% python3 -q
>>> import numpy as np
>>> np.set_printoptions(suppress=True, linewidth=100)
>>> W0 = np.load("mat.npy")
>>> W0
array([[ 0,  3, -2,  7,  4,  6, -4, -4,  6],
       [ 1, -4,  6,  6,  7,  8, -2,  4,  6],
       [ 5, -3, -9, -7,  5, -2, -7, -1, -4],
       [-3, -5,  9,  6,  7, -8, -8,  7, -8],
       [-2,  1,  6,  1,  4,  1,  5, -7,  5],
       [-8,  8, -8,  7, -9, -7, -1,  5,  3],
       [ 7,  0,  0, -4, -3,  6,  3,  2, -5],
       [-2,  7,  9, -7,  2, -1, -6, -5,  3],
       [-8, -8,  7,  9, -8, -3,  2,  1,  6],
       [ 6,  2, -7, -5,  6,  7,  8, -3,  8],
       [-5,  8,  6,  5, -9,  8, -6, -7,  9]])
>>> x = np.array([2, 1, -1, 1, 0, -2, -1, 2, -2])
>>> y = W0 @ x
>>> y
array([-16, -20,  26,  40, -39,  26,   9, -21, -28, -28, -45])
>>> try:
...     np.linalg.solve(W0, y)
... except np.linalg.LinAlgError as e:
...     print("failed:", e)
... 
failed: Last 2 dimensions of the array must be square
>>> np.round(np.linalg.solve(W0.T @ W0, W0.T @ y), 2) + 0
array([ 2.,  1., -1.,  1.,  0., -2., -1.,  2., -2.])
>>> rng = np.random.default_rng(257283)
>>> y = y + 0.1 * rng.normal(size=11)
>>> y.round(2)
array([-16.09, -20.09,  26.05,  40.07, -38.95,  26.05,   8.95, -20.94, -27.92, -27.89, -45.13])
>>> b, *_ = np.linalg.lstsq(W0, y)
>>> round(np.linalg.norm(y - W0 @ b), 2)
np.float64(0.05)
>>> K = np.loadtxt("case6.csv", delimiter=",")
>>> K
array([[ 0.1, -0.7, -0.8,  0.1,  2.4, -0.7, -0.7, -2.2, -0.1, -0.1,  0.9, -0.6],
       [ 0.3,  0.3,  0. , -1.2,  0.6, -0.6, -2.4, -2.1,  1.6, -0.4, -1. ,  0. ],
       [ 0.3, -0.2, -0.9,  0. , -0.8,  0.1,  1. , -0.8, -0.8, -0.4, -1. ,  0.4],
       [ 0.9,  0. , -2.1, -0.5, -0.7, -0.6,  0.5,  2.2, -1.1, -0.2, -1.1,  1.1],
       [-1.5, -0.9,  0.4,  0. , -0.5,  1.6, -0.7, -0.7,  0.1,  0.2, -0.1,  1.4],
       [-0.2,  0.4, -1.1,  0. , -0.2, -0.3,  0.5,  1.1,  2.1,  1.4,  0.6, -0.2],
       [ 1.2,  0.2, -0.8,  0.8,  0.9, -1.2, -0.4,  0.4, -1.2,  0.1, -0.7,  0.3],
       [-1.3, -0.7,  1.3, -2.6, -0.2,  1.4,  1.5, -0.2,  0.1, -0.4,  0.3, -2. ],
       [ 1.2, -0.1, -1.2, -0.6, -0.1,  1.2,  1.3,  0.6,  1.1,  0.6, -0.6, -2.4],
       [-1.5, -1.5, -0.4,  1.2,  0.3, -0.7,  0.2,  0.7,  0.3, -1. , -0.7, -0.9]])
>>> left, sig, Vh = np.linalg.svd(K, full_matrices=False)
>>> sig.round(2)
array([5.56, 5.41, 4.24, 3.48, 3.26, 2.84, 2.23, 1.91, 1.37, 0.57])
>>> np.allclose(left * sig @ Vh, K)
True
>>> np.round(np.cumsum(sig ** 2) / np.sum(sig ** 2), 2)
array([0.26, 0.5 , 0.65, 0.75, 0.84, 0.91, 0.95, 0.98, 1.  , 1.  ])
>>> np.round(left.T @ left, 2) + 0
array([[1., 0., 0., 0., 0., 0., 0., 0., 0., 0.],
       [0., 1., 0., 0., 0., 0., 0., 0., 0., 0.],
       [0., 0., 1., 0., 0., 0., 0., 0., 0., 0.],
       [0., 0., 0., 1., 0., 0., 0., 0., 0., 0.],
       [0., 0., 0., 0., 1., 0., 0., 0., 0., 0.],
       [0., 0., 0., 0., 0., 1., 0., 0., 0., 0.],
       [0., 0., 0., 0., 0., 0., 1., 0., 0., 0.],
       [0., 0., 0., 0., 0., 0., 0., 1., 0., 0.],
       [0., 0., 0., 0., 0., 0., 0., 0., 1., 0.],
       [0., 0., 0., 0., 0., 0., 0., 0., 0., 1.]])
>>> np.round(sig / sig[0], 2)
array([1.  , 0.97, 0.76, 0.63, 0.59, 0.51, 0.4 , 0.34, 0.25, 0.1 ])
>>> left.shape, sig.shape, Vh.shape
((10, 10), (10,), (10, 12))
>>> np.round(Vh @ Vh.T, 2) + 0
array([[1., 0., 0., 0., 0., 0., 0., 0., 0., 0.],
       [0., 1., 0., 0., 0., 0., 0., 0., 0., 0.],
       [0., 0., 1., 0., 0., 0., 0., 0., 0., 0.],
       [0., 0., 0., 1., 0., 0., 0., 0., 0., 0.],
       [0., 0., 0., 0., 1., 0., 0., 0., 0., 0.],
       [0., 0., 0., 0., 0., 1., 0., 0., 0., 0.],
       [0., 0., 0., 0., 0., 0., 1., 0., 0., 0.],
       [0., 0., 0., 0., 0., 0., 0., 1., 0., 0.],
       [0., 0., 0., 0., 0., 0., 0., 0., 1., 0.],
       [0., 0., 0., 0., 0., 0., 0., 0., 0., 1.]])
>>> F = np.load("arr.npy")
>>> F
array([[1, 0, 0, 0, 0, 0, 0, 0, 0, 0, 0, 0],
       [0, 0, 0, 0, 0, 0, 0, 0, 0, 0, 0, 0],
       [0, 1, 3, 0, 0, 0, 0, 0, 0, 0, 0, 0],
       [2, 2, 2, 2, 0, 0, 0, 0, 0, 0, 0, 0],
       [1, 2, 0, 3, 0, 0, 0, 0, 0, 0, 0, 0],
       [2, 2, 0, 2, 2, 3, 0, 0, 0, 0, 0, 0],
       [2, 0, 3, 1, 0, 3, 2, 0, 0, 0, 0, 0],
       [3, 2, 0, 2, 2, 1, 2, 0, 0, 0, 0, 0],
       [3, 3, 3, 1, 2, 1, 1, 3, 1, 0, 0, 0],
       [2, 1, 3, 3, 1, 1, 2, 0, 3, 3, 0, 0],
       [3, 2, 3, 2, 3, 2, 2, 3, 3, 0, 1, 0],
       [1, 1, 2, 3, 3, 2, 0, 0, 3, 3, 2, 0]])
>>> (F + F.T) / 2
array([[1. , 0. , 0. , 1. , 0.5, 1. , 1. , 1.5, 1.5, 1. , 1.5, 0.5],
       [0. , 0. , 0.5, 1. , 1. , 1. , 0. , 1. , 1.5, 0.5, 1. , 0.5],
       [0. , 0.5, 3. , 1. , 0. , 0. , 1.5, 0. , 1.5, 1.5, 1.5, 1. ],
       [1. , 1. , 1. , 2. , 1.5, 1. , 0.5, 1. , 0.5, 1.5, 1. , 1.5],
       [0.5, 1. , 0. , 1.5, 0. , 1. , 0. , 1. , 1. , 0.5, 1.5, 1.5],
       [1. , 1. , 0. , 1. , 1. , 3. , 1.5, 0.5, 0.5, 0.5, 1. , 1. ],
       [1. , 0. , 1.5, 0.5, 0. , 1.5, 2. , 1. , 0.5, 1. , 1. , 0. ],
       [1.5, 1. , 0. , 1. , 1. , 0.5, 1. , 0. , 1.5, 0. , 1.5, 0. ],
       [1.5, 1.5, 1.5, 0.5, 1. , 0.5, 0.5, 1.5, 1. , 1.5, 1.5, 1.5],
       [1. , 0.5, 1.5, 1.5, 0.5, 0.5, 1. , 0. , 1.5, 3. , 0. , 1.5],
       [1.5, 1. , 1.5, 1. , 1.5, 1. , 1. , 1.5, 1.5, 0. , 1. , 1. ],
       [0.5, 0.5, 1. , 1.5, 1.5, 1. , 0. , 0. , 1.5, 1.5, 1. , 0. ]])
>>> left, sig, Vh = np.linalg.svd(F)
>>> sig.round(2) + 0
array([14.94,  5.54,  4.87,  4.09,  3.76,  2.82,  1.61,  1.25,  1.05,  0.63,  0.  ,  0.  ])
>>> out = left[:, :10] @ np.diag(sig[:10]) @ Vh[:10]
>>> out.round(2) + 0
array([[1., 0., 0., 0., 0., 0., 0., 0., 0., 0., 0., 0.],
       [0., 0., 0., 0., 0., 0., 0., 0., 0., 0., 0., 0.],
       [0., 1., 3., 0., 0., 0., 0., 0., 0., 0., 0., 0.],
       [2., 2., 2., 2., 0., 0., 0., 0., 0., 0., 0., 0.],
       [1., 2., 0., 3., 0., 0., 0., 0., 0., 0., 0., 0.],
       [2., 2., 0., 2., 2., 3., 0., 0., 0., 0., 0., 0.],
       [2., 0., 3., 1., 0., 3., 2., 0., 0., 0., 0., 0.],
       [3., 2., 0., 2., 2., 1., 2., 0., 0., 0., 0., 0.],
       [3., 3., 3., 1., 2., 1., 1., 3., 1., 0., 0., 0.],
       [2., 1., 3., 3., 1., 1., 2., 0., 3., 3., 0., 0.],
       [3., 2., 3., 2., 3., 2., 2., 3., 3., 0., 1., 0.],
       [1., 1., 2., 3., 3., 2., 0., 0., 3., 3., 2., 0.]])
>>> np.round(np.abs(F - out).max(), 2)
np.float64(0.0)
>>> labels = rng.permutation(12)
>>> labels
array([10,  7,  5,  4,  2,  6, 11,  0,  1,  3,  8,  9])
>>> out = F[labels][:, labels]
>>> out
array([[1, 3, 2, 3, 3, 2, 0, 3, 2, 2, 3, 0],
       [0, 0, 1, 2, 0, 2, 0, 3, 2, 2, 0, 0],
       [0, 0, 3, 2, 0, 0, 0, 2, 2, 2, 0, 0],
       [0, 0, 0, 0, 0, 0, 0, 1, 2, 3, 0, 0],
       [0, 0, 0, 0, 3, 0, 0, 0, 1, 0, 0, 0],
       [0, 0, 3, 0, 3, 2, 0, 2, 0, 1, 0, 0],
       [2, 0, 2, 3, 2, 0, 0, 1, 1, 3, 3, 3],
       [0, 0, 0, 0, 0, 0, 0, 1, 0, 0, 0, 0],
       [0, 0, 0, 0, 0, 0, 0, 0, 0, 0, 0, 0],
       [0, 0, 0, 0, 2, 0, 0, 2, 2, 2, 0, 0],
       [0, 3, 1, 2, 3, 1, 0, 3, 3, 1, 1, 0],
       [0, 0, 1, 1, 3, 2, 0, 2, 1, 3, 3, 3]])
>>> np.trace(out)
np.int64(16)
>>> np.allclose(out, F)
False
>>> np.round(np.sort(np.abs(np.linalg.eigvals(out))), 2)
array([0., 0., 0., 0., 1., 1., 1., 2., 2., 3., 3., 3.])
>>> gram = F.T @ F
>>> np.allclose(gram, gram.T)
True
>>> np.linalg.matrix_rank(gram)
np.int64(10)
>>> C = np.array([[0, 0, 1, 5, 0, 3, 2, 2, 1], [2, 5, 5, 4, 4, 0, 2, 0, 1]])
>>> J = rng.normal(size=(42, 2)) @ C + np.array([-3, -2, 3, 2, 2, 1, -2, -1, -1])
>>> J.round(2)
array([[ -7.91, -14.29,  -8.72,  -5.01,  -7.83,   2.69,  -5.79,   0.13,  -2.89],
       [ -2.55,  -0.88,   2.91,  -3.16,   2.9 ,  -2.63,  -3.97,  -3.42,  -1.99],
       [ -3.8 ,  -4.  ,   0.79,  -0.68,   0.4 ,   0.35,  -3.23,  -1.43,  -1.62],
       [ -1.17,   2.58,   7.57,   5.61,   5.66,   0.97,  -0.19,  -1.02,  -0.09],
       [  2.01,  10.53,  15.68,  12.79,  12.02,   1.46,   3.32,  -0.69,   1.66],
       [ -2.55,  -0.87,   4.66,   5.53,   2.91,   2.57,  -0.5 ,   0.05,  -0.25],
       [ -2.74,  -1.34,   3.59,   2.19,   2.53,   0.8 ,  -1.87,  -1.13,  -0.94],
       [ -2.63,  -1.07,   4.86,   7.37,   2.75,   3.78,   0.22,   0.85,   0.11],
       [ -3.75,  -3.87,   1.14,   0.59,   0.5 ,   1.05,  -2.71,  -0.97,  -1.36],
       [ -4.68,  -6.2 ,  -1.87,  -4.7 ,  -1.36,  -1.  ,  -5.01,  -2.33,  -2.51],
       [ -4.02,  -4.56,   0.88,   2.15,  -0.05,   2.32,  -2.14,  -0.12,  -1.07],
       [ -2.46,  -0.65,   4.77,   5.18,   3.08,   2.26,  -0.62,  -0.16,  -0.31],
       [ -3.79,  -3.98,   2.49,   7.79,   0.41,   5.43,   0.16,   1.95,   0.08],
       [ -3.65,  -3.62,   0.65,  -2.95,   0.71,  -1.19,  -4.11,  -2.46,  -2.05],
       [ -4.46,  -5.66,  -0.08,   1.97,  -0.93,   2.74,  -2.3 ,   0.16,  -1.15],
       [ -2.28,  -0.2 ,   5.09,   4.91,   3.44,   1.88,  -0.69,  -0.41,  -0.35],
       [ -5.35,  -7.88,  -3.42,  -5.4 ,  -2.71,  -0.62,  -5.43,  -2.08,  -2.72],
       [ -0.44,   4.4 ,   8.43,   2.26,   7.12,  -1.91,  -1.38,  -2.94,  -0.69],
       [ -0.47,   4.32,   8.34,   2.15,   7.06,  -1.95,  -1.44,  -2.97,  -0.72],
       [ -4.03,  -4.57,   1.08,   3.18,  -0.05,   2.94,  -1.73,   0.29,  -0.87],
       [ -2.92,  -1.79,   2.92,   0.7 ,   2.17,   0.12,  -2.5 ,  -1.59,  -1.25],
       [  0.69,   7.21,  11.69,   6.77,   9.37,  -0.56,   0.64,  -2.04,   0.32],
       [ -4.38,  -5.44,  -1.74,  -7.25,  -0.76,  -2.9 ,  -5.98,  -3.6 ,  -2.99],
       [ -5.22,  -7.54,  -3.12,  -5.31,  -2.43,  -0.72,  -5.37,  -2.15,  -2.68],
       [ -0.65,   3.89,   8.76,   6.06,   6.71,   0.61,   0.1 ,  -1.26,   0.05],
       [ -3.81,  -4.02,   1.  ,   0.49,   0.39,   1.06,  -2.77,  -0.96,  -1.38],
       [ -3.13,  -2.34,   2.89,   2.88,   1.73,   1.69,  -1.68,  -0.54,  -0.84],
       [ -5.46,  -8.14,  -1.71,   4.25,  -2.91,   5.3 ,  -1.59,   1.86,  -0.8 ],
       [ -3.93,  -4.33,   0.97,   1.68,   0.13,   1.93,  -2.32,  -0.38,  -1.16],
       [ -1.37,   2.07,   6.81,   3.93,   5.26,   0.2 ,  -0.9 ,  -1.53,  -0.45],
       [ -3.57,  -3.42,   0.85,  -2.79,   0.87,  -1.19,  -4.03,  -2.46,  -2.01],
       [ -4.18,  -4.94,  -0.79,  -4.59,  -0.35,  -1.54,  -4.87,  -2.7 ,  -2.44],
       [ -3.24,  -2.59,   2.24,   0.7 ,   1.53,   0.5 ,  -2.57,  -1.33,  -1.28],
       [ -3.57,  -3.43,   0.92,  -2.42,   0.86,  -0.97,  -3.88,  -2.31,  -1.94],
       [ -5.31,  -7.76,  -2.53,  -1.46,  -2.61,   1.69,  -3.84,  -0.54,  -1.92],
       [ -3.04,  -2.1 ,   2.79,   1.35,   1.92,   0.66,  -2.27,  -1.23,  -1.13],
       [ -2.3 ,  -0.24,   4.44,   1.8 ,   3.41,   0.04,  -1.94,  -1.64,  -0.97],
       [ -2.32,  -0.3 ,   4.88,   4.25,   3.36,   1.53,  -0.96,  -0.65,  -0.48],
       [ -3.79,  -3.98,   1.31,   1.89,   0.42,   1.88,  -2.2 ,  -0.41,  -1.1 ],
       [ -1.51,   1.71,   6.29,   2.84,   4.97,  -0.28,  -1.37,  -1.85,  -0.68],
       [ -4.36,  -5.4 ,  -0.61,  -1.79,  -0.72,   0.36,  -3.79,  -1.43,  -1.89],
       [  0.4 ,   6.51,  12.51,  13.84,   8.81,   4.02,   3.42,   1.01,   1.71]])
>>> # rows and columns are dependent
>>> round(float(np.linalg.norm(J, 2) / np.linalg.norm(J)), 2)
0.78
>>> np.linalg.matrix_rank(J, rtol=0.1)
np.int64(3)
>>> np.argsort(-np.linalg.norm(J, axis=0).round(6), kind="stable")[:3]
array([2, 1, 3])
